$ ipython --no-banner

In [1]: import numpy as np

In [2]: from numpy import linalg as LA

In [3]: np.set_printoptions(precision=1, suppress=True, linewidth=140)

In [4]: X = np.loadtxt("m.csv", delimiter=",")

In [5]: X
Out[5]: 
array([[ 3.,  1.,  2.,  3.,  3.],
       [ 0.,  2.,  0.,  0.,  2.],
       [ 3.,  3.,  2.,  3.,  5.],
       [ 0.,  3.,  3.,  2.,  3.],
       [ 0.,  2.,  0.,  0.,  2.],
       [ 3.,  0.,  2.,  0.,  3.],
       [ 3.,  3.,  5.,  2.,  6.],
       [ 3.,  0.,  2.,  0.,  3.],
       [ 1.,  5.,  6.,  2.,  7.],
       [ 3.,  4.,  5.,  5.,  6.],
       [ 4.,  0.,  5.,  0.,  5.],
       [ 0.,  5.,  3.,  2.,  5.],
       [ 0.,  0.,  0.,  0.,  0.],
       [ 3.,  2.,  2.,  0.,  5.],
       [ 6.,  1.,  4.,  3.,  6.],
       [ 0.,  0.,  0.,  0.,  0.],
       [ 3.,  0.,  2.,  0.,  3.],
       [ 0.,  0.,  0.,  0.,  0.],
       [ 4.,  5.,  8.,  2., 10.],
       [ 3.,  1.,  2.,  3.,  3.],
       [ 4.,  1.,  5.,  3.,  5.],
       [ 0.,  0.,  0.,  0.,  0.],
       [ 1.,  0.,  3.,  0.,  2.],
       [ 6.,  1.,  4.,  3.,  6.],
       [ 0.,  3.,  3.,  2.,  3.]])

In [6]: # row 4 repeats row 1

In [7]: LA.cond(X) > 100
Out[7]: np.True_

In [8]: LA.matrix_rank(X, rtol=0.1)
Out[8]: np.int64(4)

In [9]: round(np.log10(LA.cond(X)))
Out[9]: 2

In [10]: [round(float(x), 1) for x in LA.svd(X, compute_uv=False)[:3]]
Out[10]: [33.2, 9.4, 5.8]

In [11]: np.round(LA.norm(X, 2) / LA.norm(X), 1)
Out[11]: np.float64(0.9)

In [12]: cent = X[[21, 22]].astype(float)

In [13]: for _ in range(7):
    ...:     idx = LA.norm(X[:, None] - cent, axis=-1).argmin(axis=1)
    ...:     cent = np.array([X[idx == j].mean(axis=0) for j in range(2)])
    ...: 

In [14]: idx
Out[14]: array([1, 0, 1, 1, 0, 1, 1, 1, 1, 1, 1, 1, 0, 1, 1, 0, 1, 0, 1, 1, 1, 0, 0, 1, 1])

In [15]: np.bincount(idx)
Out[15]: array([ 7, 18])

In [16]: np.abs(cent[1] - cent[0]).argmax()
Out[16]: np.int64(4)

In [17]: A = np.loadtxt("block6.csv", delimiter=",")

In [18]: A
Out[18]: 
array([[-67.8, -51.8,  57.9,  79.8,  16. ,  -6. , -95.8, -16. ,  53.8, -99.8, -27.9, -12. ,  51.9],
       [-65. , -48.8,  55.9,  76.4,  15.7,  -6.2, -92. , -15.7,  50.8, -96. , -26.2, -11.5,  50. ],
       [-57.2, -40.7,  50.3,  67.1,  14.7,  -6.7, -81.6, -15. ,  42.8, -85.6, -21.6, -10.1,  44.8],
       [-41.9, -25.1,  38.9,  48.9,  12.7,  -7.4, -60.7, -13.3,  27.3, -64.5, -12.9,  -7.7,  34.1],
       [-33.5, -16.9,  32.2,  38.9,  11.4,  -7.5, -48.8, -12.1,  19.2, -52.6,  -8.3,  -6.5,  28. ],
       [-23.2,  -7.7,  23.5,  26.8,   9.5,  -7.2, -34.1, -10.4,   9.9, -37.6,  -3.2,  -5.2,  20.3],
       [ -9.6,   1.9,  10.5,  11.1,   5.9,  -5.2, -13.7,  -6.9,  -0.1, -16.4,   2. ,  -3.6,   9. ],
       [ -8.3,   2.5,   9.1,   9.6,   5.4,  -4.9, -11.8,  -6.4,  -0.7, -14.3,   2.3,  -3.4,   7.9],
       [ -4.7,   3.2,   4.9,   5.5,   3.7,  -3.4,  -6.1,  -4.5,  -1.8,  -8. ,   2.5,  -2.8,   4.4],
       [ -4.6,   3.2,   4.8,   5.4,   3.7,  -3.4,  -6. ,  -4.5,  -1.8,  -7.9,   2.5,  -2.8,   4.3],
       [ -3.4,   3. ,   3.4,   4.1,   2.9,  -2.7,  -4.1,  -3.6,  -1.8,  -5.7,   2.3,  -2.5,   3.1],
       [ -3.1,   2.9,   3.1,   3.7,   2.7,  -2.5,  -3.7,  -3.4,  -1.8,  -5.2,   2.2,  -2.4,   2.8],
       [ -0.9,   1.2,   0.6,   1.1,   0.9,  -0.8,  -0.8,  -1.2,  -0.7,  -1.3,   0.9,  -1. ,   0.7],
       [ -0.4,   0.6,   0.3,   0.6,   0.5,  -0.4,  -0.3,  -0.6,  -0.4,  -0.6,   0.4,  -0.6,   0.3],
       [  2. ,  -2. ,  -0.2,  -2.8,  -1.7,   1.2,   0.7,   2.4,   1.1,   1.9,  -1.6,   3.1,  -0.8],
       [  2. ,  -2.1,  -0.1,  -2.8,  -1.7,   1.2,   0.7,   2.4,   1.1,   1.9,  -1.7,   3.1,  -0.8],
       [  4.4,  -2.6,   0.7,  -6.4,  -3. ,   1.5,   0.9,   4.4,   0.7,   3.4,  -2.5,   6.9,  -1.2],
       [  4.7,  -2.6,   0.8,  -6.8,  -3.1,   1.5,   1. ,   4.5,   0.6,   3.6,  -2.5,   7.3,  -1.2],
       [  9.4,  -0.5,   2.7, -13.8,  -4.4,   0.9,   1.9,   6.8,  -2.7,   6. ,  -2. ,  13.7,  -1.6],
       [ 27.6,  15.5,   8. , -39.8,  -6.4,  -4.4,   9.1,  11.2, -21.6,  16.7,   5.3,  33.2,  -4. ],
       [ 30.4,  18.3,   8.5, -43.7,  -6.6,  -5.3,  10.5,  11.7, -24.8,  18.4,   6.7,  35.8,  -4.5],
       [ 31.3,  19.2,   8.7, -45. ,  -6.7,  -5.6,  10.9,  11.8, -25.8,  19. ,   7.2,  36.6,  -4.6],
       [ 32.5,  20.5,   9. , -46.7,  -6.7,  -6. ,  11.6,  12. , -27.3,  19.8,   7.8,  37.8,  -4.9],
       [ 46.9,  36. ,  11.4, -66.8,  -7.4, -10.8,  19.4,  13.9, -44.3,  29.3,  15.7,  50.6,  -7.5],
       [ 52. ,  41.8,  12.2, -73.9,  -7.6, -12.5,  22.3,  14.4, -50.5,  32.8,  18.6,  54.9,  -8.6],
       [ 57.6,  48.1,  12.9, -81.7,  -7.7, -14.4,  25.7,  15. , -57.3,  36.7,  21.8,  59.6,  -9.7]])

In [19]: # looks like rank 3

In [20]: C2 = np.cov(A, rowvar=False)

In [21]: np.round(LA.eigvalsh(C2)[::-1], 1) + 0
Out[21]: array([7827. ,  486.9,   72.7,    0. ,    0. ,    0. ,    0. ,    0. ,    0. ,    0. ,    0. ,    0. ,    0. ])

In [22]: np.argsort(-A.std(axis=0).round(6), kind="stable")
Out[22]: array([ 3,  9,  6,  0,  8,  1, 11, 12,  2, 10,  7,  4,  5])

In [23]: np.median(A, axis=0)
Out[23]: array([-0.7,  1.5,  8.6,  0.9,  0.7, -5.1, -0.6, -0.9, -0.7, -1. ,  1.4, -0.8,  0.5])

In [24]: C2.shape
Out[24]: (13, 13)
